% python3 -q
>>> import numpy as np
>>> from numpy import linalg as LA
>>> np.set_printoptions(precision=1, suppress=True, linewidth=200)
>>> rd = lambda a: np.round(a, 1) + 0
>>> J = np.load("mat.npy")
>>> J
array([[ 1,  5, -1],
       [ 0,  4, -1],
       [ 0,  0,  5]])
>>> ev, vecs = LA.eig(J)
>>> rd(np.sort(LA.eigvals(LA.inv(J))))
array([0.2, 0.2, 1. ])
>>> ev
array([1., 4., 5.])
>>> rd(np.sort(LA.eigvals(J @ J)))
array([ 1., 16., 25.])
>>> np.prod(ev)
np.float64(20.0)
>>> r0 = np.array([-1, -1, 0])
>>> np.convolve(J[0], r0)
array([-1, -6, -4,  1,  0])
>>> print(np.polyval(r0, J[0]))
[ -2 -30   0]
>>> np.array([np.convolve(row, r0, "same") for row in J])
array([[-6, -4,  1],
       [-4, -3,  1],
       [ 0, -5, -5]])
>>> print([int(LA.matrix_rank(LA.matrix_power(J, p))) for p in range(1, 4)])
[3, 3, 3]
>>> LA.matrix_rank(J - J[0, 0] * np.eye(3))
np.int64(2)
>>> LA.matrix_power(J - np.diag(np.diag(J)), 3)
array([[0, 0, 0],
       [0, 0, 0],
       [0, 0, 0]])
>>> J @ J
array([[  1,  25, -11],
       [  0,  16,  -9],
       [  0,   0,  25]])
>>> np.prod(np.diag(J)), rd(LA.det(J))
(np.int64(20), np.float64(20.0))
>>> gram = J.T @ J
>>> print(np.trace(gram), (J ** 2).sum())
69 69
>>> gram
array([[ 1,  5, -1],
       [ 5, 41, -9],
       [-1, -9, 27]])
>>> rd(LA.svd(J, compute_uv=False) ** 2)
array([45.9, 22.7,  0.4])
>>> print(np.allclose(gram, gram.T))
True
